$ ipython --no-banner

In [1]: import numpy as np

In [2]: from numpy import linalg as LA

In [3]: np.set_printoptions(precision=2, suppress=True, linewidth=120, floatmode="fixed")

In [4]: M2 = np.array([[-1, -2, 2, 0, -3, -2, 2, 5, -5, -3, -5, -2, 3],
   ...:     [-4, -2, -3, 5, -4, -1, -1, 5, 0, -1, -5, 1, -4],
   ...:     [2, 4, -4, 5, 3, 2, -5, 1, -3, 0, 1, 3, 1],
   ...:     [-2, 4, 0, 5, -5, -1, -5, 1, 2, 0, 2, -4, -2],
   ...:     [-1, -4, 5, 2, 4, 2, 4, -5, 3, -5, 1, 5, 3],
   ...:     [3, -5, 0, -2, -1, 0, -4, 2, -3, -1, -3, 1, -1],
   ...:     [3, 0, -1, 1, -1, 2, -5, 2, 1, -5, 5, -1, -1],
   ...:     [-4, -3, 4, 1, 0, 3, 2, -2, 4, 4, 3, 1, 3],
   ...:     [5, 1, 0, 0, -4, -4, -1, 5, -5, -3, 4, 0, -5],
   ...:     [-5, 2, 5, -1, -2, -5, 5, 4, -2, 4, 0, -3, -3],
   ...:     [4, 0, 2, 3, -3, -3, -1, -3, -5, 1, 1, -5, -5],
   ...:     [1, -5, -2, -3, -3, 3, 4, 3, -5, 2, 0, 0, 2],
   ...:     [4, -4, 0, 3, 5, 5, -4, 5, -1, 2, -4, -4, 4]])

In [5]: X = np.triu(M2, 1)

In [6]: X
Out[6]: 
array([[ 0, -2,  2,  0, -3, -2,  2,  5, -5, -3, -5, -2,  3],
       [ 0,  0, -3,  5, -4, -1, -1,  5,  0, -1, -5,  1, -4],
       [ 0,  0,  0,  5,  3,  2, -5,  1, -3,  0,  1,  3,  1],
       [ 0,  0,  0,  0, -5, -1, -5,  1,  2,  0,  2, -4, -2],
       [ 0,  0,  0,  0,  0,  2,  4, -5,  3, -5,  1,  5,  3],
       [ 0,  0,  0,  0,  0,  0, -4,  2, -3, -1, -3,  1, -1],
       [ 0,  0,  0,  0,  0,  0,  0,  2,  1, -5,  5, -1, -1],
       [ 0,  0,  0,  0,  0,  0,  0,  0,  4,  4,  3,  1,  3],
       [ 0,  0,  0,  0,  0,  0,  0,  0,  0, -3,  4,  0, -5],
       [ 0,  0,  0,  0,  0,  0,  0,  0,  0,  0,  0, -3, -3],
       [ 0,  0,  0,  0,  0,  0,  0,  0,  0,  0,  0, -5, -5],
       [ 0,  0,  0,  0,  0,  0,  0,  0,  0,  0,  0,  0,  2],
       [ 0,  0,  0,  0,  0,  0,  0,  0,  0,  0,  0,  0,  0]])

In [7]: rng = np.random.default_rng(8245)

In [8]: lab = rng.permutation(13)

In [9]: lab
Out[9]: array([ 8,  7,  6,  4, 10,  2, 12,  5,  9,  3,  0,  1, 11])

In [10]: M2 = X[lab][:, lab]

In [11]: np.diag(M2)
Out[11]: array([0, 0, 0, 0, 0, 0, 0, 0, 0, 0, 0, 0, 0])

In [12]: np.trace(M2)
Out[12]: np.int64(0)

In [13]: np.sort(np.abs(LA.eigvals(M2)))
Out[13]: array([0.00, 0.00, 0.00, 0.00, 0.00, 0.00, 0.00, 0.00, 0.00, 0.00, 0.00, 0.00, 0.00])

In [14]: LA.cond(X) > 100
Out[14]: np.True_

In [15]: [round(float(x), 2) for x in LA.svd(X, compute_uv=False)[:3]]
Out[15]: [15.72, 12.92, 10.54]

In [16]: round(LA.norm(X, 2) / LA.norm(X), 2)
Out[16]: np.float64(0.56)

In [17]: np.argsort(-LA.norm(X, axis=0).round(6), kind="stable")[:3]
Out[17]: array([10, 12, 11])

In [18]: vec = np.array([1, 1, -1, 1, 3, 0, 1, 0, 3, 3, 1, -1, -2])

In [19]: X @ np.ones(13)
Out[19]: array([-10.00,  -8.00,   8.00, -12.00,   8.00,  -9.00,   1.00,  15.00,  -4.00,  -6.00, -10.00,   2.00,   0.00])

In [20]: (X @ vec).argmax()
Out[20]: np.int64(7)

In [21]: X @ vec
Out[21]: array([-44,  -6,  -4,  -4, -12, -18,  -4,  20,   5,   9,  15,  -4,   0])

In [22]: X @ (2 * vec)
Out[22]: array([-88, -12,  -8,  -8, -24, -36,  -8,  40,  10,  18,  30,  -8,   0])
